$ python3 -q
>>> import numpy as np
>>> from numpy import linalg as LA
>>> np.set_printoptions(precision=3, suppress=True, linewidth=100)
>>> F = np.loadtxt("block9.csv", delimiter=",")
>>> F
array([[-0.908, -0.395,  0.036, -0.136],
       [ 0.287, -0.491,  0.773, -0.282],
       [ 0.239, -0.749, -0.391,  0.478],
       [-0.191,  0.202,  0.499,  0.821]])
>>> np.round(LA.norm(F, 1), 3), round(float(LA.norm(F, np.inf)), 3)
(np.float64(1.838), 1.857)
>>> np.round(LA.norm(F[2], 1), 3), round(LA.norm(F[2], np.inf), 3)
(np.float64(1.857), np.float64(0.749))
>>> round(float(LA.norm(F) ** 2 / LA.norm(F, 2) ** 2), 3)
4.0
>>> LA.norm(F, axis=0)
array([1., 1., 1., 1.])
>>> np.round(LA.norm(F, "nuc"), 3)
np.float64(4.0)
>>> LA.norm(F, axis=1)
array([1., 1., 1., 1.])
>>> np.round(F[2] @ F[0], 3)
np.float64(-0.0)
>>> q, Rm = LA.qr(F)
>>> q
array([[-0.908, -0.395,  0.036, -0.136],
       [ 0.287, -0.491,  0.773, -0.282],
       [ 0.239, -0.749, -0.391,  0.478],
       [-0.191,  0.202,  0.499,  0.821]])
>>> Rm.round(3) + 0
array([[1., 0., 0., 0.],
       [0., 1., 0., 0.],
       [0., 0., 1., 0.],
       [0., 0., 0., 1.]])
>>> np.allclose(Rm.T @ Rm, F.T @ F)
True
>>> np.round(q.T @ q, 3) + 0
array([[1., 0., 0., 0.],
       [0., 1., 0., 0.],
       [0., 0., 1., 0.],
       [0., 0., 0., 1.]])
>>> W0 = np.load("x.npy")
>>> W0
array([[ 0.  ,  0.18,  0.78, -0.3 , -0.51],
       [ 2.47,  0.81, -0.09,  1.34,  0.49],
       [-0.7 , -1.35,  1.75, -1.6 ,  3.21],
       [-0.05, -0.48,  0.05, -0.05,  0.78],
       [ 0.63, -1.42,  1.3 , -0.04,  2.11]])
>>> round(float(LA.det(W0)), 3)
0.0
>>> q, _ = LA.qr(np.array([[1.2, 0.3, -0.5, -1.1],
...     [-0.2, -0.1, -0.9, -0.7],
...     [0.9, 1.0, -0.8, -0.1],
...     [1.2, -0.5, 0.6, -0.3]]))
>>> vals = np.array([0, -3, -2, 2])
>>> K = q @ np.diag(vals) @ q.T
>>> K
array([[ 0.875, -0.938, -0.812, -0.423],
       [-0.938, -1.668,  0.462,  0.313],
       [-0.812,  0.462, -1.29 ,  1.856],
       [-0.423,  0.313,  1.856, -0.917]])
>>> Uu, sigma, Vh = LA.svd(K)
>>> sigma.round(3) + 0
array([3., 2., 2., 0.])
>>> np.argmax(sigma[:-1] / (sigma[1:] + 1e-6)) + 1
np.int64(3)
>>> Y = Uu[:, :3] @ np.diag(sigma[:3]) @ Vh[:3]
>>> Y
array([[ 0.875, -0.938, -0.812, -0.423],
       [-0.938, -1.668,  0.462,  0.313],
       [-0.812,  0.462, -1.29 ,  1.856],
       [-0.423,  0.313,  1.856, -0.917]])
>>> round(float(LA.norm(K - Y) / LA.norm(K)), 3)
0.0
>>> LA.matrix_rank(K, rtol=0.05)
np.int64(3)
>>> LA.matrix_rank(Y)
np.int64(3)
>>> round(LA.norm(K - Y, 2), 3), round(sigma[3], 3)
(np.float64(0.0), np.float64(0.0))
>>> t3 = np.stack([K, -3 * K, K[::-1]])
>>> (t3 @ K.T).shape
(3, 4, 4)
>>> LA.matrix_rank(t3.reshape(3, -1))
np.int64(2)
>>> np.round(LA.det(t3), 3) + 0
array([0., 0., 0.])
>>> LA.norm(t3, axis=(1, 2))
array([ 4.123, 12.369,  4.123])
>>> t3.shape
(3, 4, 4)
>>> LA.matrix_rank(t3)
array([3, 3, 3])
>>> LA.matrix_power(K, 4)
array([[ 10.173,   0.756,  -1.033,  -9.272],
       [  0.756,  16.042,  -2.044,   3.451],
       [ -1.033,  -2.044,  49.572, -36.487],
       [ -9.272,   3.451, -36.487,  37.213]])
>>> (K - K.T) / 2
array([[0., 0., 0., 0.],
       [0., 0., 0., 0.],
       [0., 0., 0., 0.],
       [0., 0., 0., 0.]])
>>> np.round(np.sort(np.abs(LA.eigvals(K))), 3) + 0
array([0., 2., 2., 3.])
>>> round(float(LA.det(K)), 3)
-0.0
>>> (K + K.T) / 2
array([[ 0.875, -0.938, -0.812, -0.423],
       [-0.938, -1.668,  0.462,  0.313],
       [-0.812,  0.462, -1.29 ,  1.856],
       [-0.423,  0.313,  1.856, -0.917]])
>>> feats = np.load("w.npy")
>>> feats
array([[ 0.746, -0.435,  0.   ],
       [-0.435,  0.254,  0.   ],
       [ 0.   ,  0.   ,  0.   ]])
>>> np.allclose(feats[:-1].T @ LA.lstsq(feats[:-1].T, feats[-1])[0], feats[-1])
True
>>> np.unique(feats.round(6), axis=0).shape
(3, 3)
>>> round(np.trace(LA.pinv(feats) @ feats), 3)
np.float64(1.0)
>>> LA.lstsq(feats[:-1].T, feats[-1])[2]
np.int32(1)
>>> feats @ LA.pinv(feats) @ feats
array([[ 0.746, -0.435,  0.   ],
       [-0.435,  0.254,  0.   ],
       [ 0.   ,  0.   ,  0.   ]])
>>> np.abs(np.diag(LA.qr(feats)[1])) > 1e-9
array([ True, False, False])
>>> LA.matrix_rank(feats, rtol=0.1)
np.int64(1)
>>> Uu, sigma, Vh = LA.svd(feats)
>>> evecs = Vh[:(sigma > 1e-8).sum()]
>>> rng = np.random.default_rng(794460)
>>> vec = feats[0] + -2 * feats[1] + rng.integers(2) * np.eye(3)[2]
>>> vec
array([ 1.617, -0.943,  0.   ])
>>> evecs.T @ evecs
array([[ 0.746, -0.435,  0.   ],
       [-0.435,  0.254,  0.   ],
       [ 0.   ,  0.   ,  0.   ]])
>>> LA.matrix_rank(np.vstack([feats, vec]))
np.int64(1)
>>> r0 = np.array([3, -2, 0])
>>> J = r0[np.abs(np.subtract.outer(np.arange(3), np.arange(3)))]
>>> J
array([[ 3, -2,  0],
       [-2,  3, -2],
       [ 0, -2,  3]])
>>> round(LA.norm(J, 2) / LA.norm(J), 3)
np.float64(0.889)
>>> LA.cond(J) > 100
np.False_
>>> [round(float(x), 3) for x in LA.svd(J, compute_uv=False)[:3]]
[5.828, 3.0, 0.172]
>>> np.abs(LA.svd(J)[2][-1])
array([0.5  , 0.707, 0.5  ])
>>> vec = np.array([6, 9, 1])
>>> h = np.maximum(J @ vec, 0)
>>> np.flatnonzero(h > 1e-9)
array([1])
>>> J.T @ h
array([-26,  39, -26])
>>> J * (h > 1e-9)[:, None]
array([[ 0,  0,  0],
       [-2,  3, -2],
       [ 0,  0,  0]])
>>> np.maximum(J @ (3 * vec), 0)
array([ 0, 39,  0])
>>> np.maximum(J @ vec, 0) - np.maximum(-J @ vec, 0)
array([  0,  13, -15])
>>> Y = LA.inv(J)
>>> (np.abs(Y) > 1e-9).astype(int)
array([[1, 1, 1],
       [1, 1, 1],
       [1, 1, 1]])
>>> LA.det(J) * Y
array([[5., 6., 4.],
       [6., 9., 6.],
       [4., 6., 5.]])
>>> np.round(J @ Y, 3) + 0
array([[1., 0., 0.],
       [0., 1., 0.],
       [0., 0., 1.]])
>>> np.round(LA.inv(Y), 3) + 0
array([[ 3., -2.,  0.],
       [-2.,  3., -2.],
       [ 0., -2.,  3.]])
>>> A = np.loadtxt("data.csv", delimiter=",")
>>> A
array([[ 4.,  0.,  0.,  0.],
       [ 0., -4., -1., -3.],
       [ 0.,  0., -4., -5.],
       [ 0., -2.,  0., -5.]])
>>> hat = np.triu(np.array([[3, 2, -2, 0], [1, 2, 3, -1], [1, 3, 3, 0], [-1, -2, -1, -1]]), 1) + np.eye(4)
>>> Y = hat @ A @ LA.inv(hat)
>>> np.trace(Y), np.trace(A)
(np.float64(-9.0), np.float64(-9.0))
>>> LA.matrix_rank(Y)
np.int64(4)
>>> np.poly(Y)
array([   1.,    9.,   -2., -134., -264.])
>>> round(float(LA.det(Y)), 3)
-264.0
>>> Uu, sigma, Vh = LA.svd(A, full_matrices=False)
>>> round(np.sqrt((sigma ** 2).sum()), 3), round(LA.norm(A), 3)
(np.float64(10.583), np.float64(10.583))
>>> np.round(Uu.T @ Uu, 3) + 0
array([[1., 0., 0., 0.],
       [0., 1., 0., 0.],
       [0., 0., 1., 0.],
       [0., 0., 0., 1.]])
>>> np.round(Vh @ Vh.T, 3) + 0
array([[1., 0., 0., 0.],
       [0., 1., 0., 0.],
       [0., 0., 1., 0.],
       [0., 0., 0., 1.]])
>>> Uu.shape, sigma.shape, Vh.shape
((4, 4), (4,), (4, 4))
>>> np.allclose(Uu * sigma @ Vh, A)
True
>>> np.abs(Vh[0])
array([0.   , 0.356, 0.353, 0.865])
>>> (sigma > 1e-8).sum()
np.int64(4)
>>> Y = np.array([[2, 4, 7, -6]])
>>> E = Y.T @ Y
>>> E
array([[  4,   8,  14, -12],
       [  8,  16,  28, -24],
       [ 14,  28,  49, -42],
       [-12, -24, -42,  36]])
>>> Uu, sigma, Vh = LA.svd(E)
>>> np.argmax(sigma[:-1] / (sigma[1:] + 1e-6)) + 1
np.int64(1)
>>> Y = Uu[:, :1] @ np.diag(sigma[:1]) @ Vh[:1]
>>> round(float(LA.norm(E - Y, 2)), 3), round(float(sigma[1]), 3)
(0.0, 0.0)
>>> round(np.abs(E - Y).max(), 3)
np.float64(0.0)
>>> LA.matrix_rank(E, rtol=0.05)
np.int64(1)
>>> np.round(LA.norm(E - Y) / LA.norm(E), 3)
np.float64(0.0)
>>> vals, evecs = LA.eigh(E)
>>> vec = np.array([0, 1, 1, 3])
>>> (np.sign(evecs[:, -1].round(6)) == np.sign(evecs[0, -1].round(6))).astype(int)
array([1, 1, 1, 0])
>>> np.abs(E).sum(axis=1).max(), np.round(np.abs(vals).max(), 3)
(np.int64(133), np.float64(105.0))
>>> np.round(LA.eigvalsh(E[1:, 1:]), 3) + 0
array([  0.,   0., 101.])
>>> evecs * np.maximum(vals, 0) @ evecs.T
array([[  4.,   8.,  14., -12.],
       [  8.,  16.,  28., -24.],
       [ 14.,  28.,  49., -42.],
       [-12., -24., -42.,  36.]])
>>> vals, evecs = LA.eigh(E)
>>> np.round(LA.svd(E, compute_uv=False), 3) + 0
array([105.,   0.,   0.,   0.])
>>> np.round(LA.eigvalsh(E @ E), 3) + 0
array([    0.,     0.,     0., 11025.])
>>> np.unique(vals.round(6) + 0, return_counts=True)[1]
array([3, 1])
>>> np.abs(evecs[:, -1])
array([0.195, 0.39 , 0.683, 0.586])
>>> vals, evecs = LA.eigh(K)
>>> vec = np.array([8, 2, -4, 4])
>>> LA.eigvalsh(K[1:, 1:])
array([-2.983, -1.77 ,  0.878])
>>> np.round(LA.norm(E, "nuc"), 3)
np.float64(105.0)
>>> LA.norm(E, axis=1)
array([20.494, 40.988, 71.729, 61.482])
>>> cent = 3 * np.array([[0.3, 1.0, -0.1], [-0.8, -1.4, -0.8], [0.6, -0.3, -0.7]])
>>> idx = rng.integers(0, 3, 16)
>>> mat = cent[idx] + rng.normal(size=(16, 3))
>>> mat
array([[ 2.082, -2.292, -2.431],
       [ 1.173, -0.438, -0.57 ],
       [ 1.456,  3.292, -1.452],
       [-3.151, -4.909, -2.621],
       [ 2.514,  3.021, -0.649],
       [ 2.304, -1.042, -1.058],
       [-0.386,  3.848,  0.532],
       [ 1.751, -1.239, -2.144],
       [ 0.673, -1.098, -4.835],
       [ 1.481,  4.199, -1.809],
       [-2.44 , -3.578, -3.228],
       [-2.457, -4.764, -1.314],
       [ 1.912,  2.481, -1.812],
       [-3.769, -6.226, -3.472],
       [ 2.966,  1.937, -0.686],
       [-0.928, -5.935, -2.488]])
>>> Ac = mat - mat.mean(axis=0)
>>> evecs = LA.svd(Ac)[2][:1]
>>> Y = Ac - Ac @ evecs.T @ evecs
>>> Y.std(axis=0)
array([1.205, 0.613, 1.028])
>>> np.cov(Ac @ evecs.T, rowvar=False)
array(16.529)
>>> np.diag(evecs.T @ evecs)
array([0.201, 0.762, 0.037])
>>> cent = mat[[0, 4]].astype(float)
>>> for _ in range(7):
...     idx = LA.norm(mat[:, None] - cent, axis=-1).argmin(axis=1)
...     cent = np.array([mat[idx == j].mean(axis=0) for j in range(2)])
... 
>>> idx
array([0, 1, 1, 0, 1, 1, 1, 1, 0, 1, 0, 0, 1, 0, 1, 0])
>>> np.bincount(idx)
array([7, 9])
>>> np.abs(cent[1] - cent[0]).argmax()
np.int64(1)
>>> cov = mat.T @ mat
>>> round(float(np.trace(cov)), 3), round((mat ** 2).sum(), 3)
(362.341, np.float64(362.341))
>>> np.allclose(cov, cov.T)
True
>>> np.diag(cov)
array([ 74.758, 205.152,  82.431])
>>> LA.eigvalsh(cov)[::-1]
array([265.039,  72.748,  24.555])
>>> LA.matrix_rank(cov)
np.int64(3)
>>> LA.svd(mat, compute_uv=False) ** 2
array([265.039,  72.748,  24.555])
>>> hat = mat @ LA.solve(mat.T @ mat, mat.T)
>>> np.round(LA.eigvalsh(hat), 3) + 0
array([0., 0., 0., 0., 0., 0., 0., 0., 0., 0., 0., 0., 0., 1., 1., 1.])
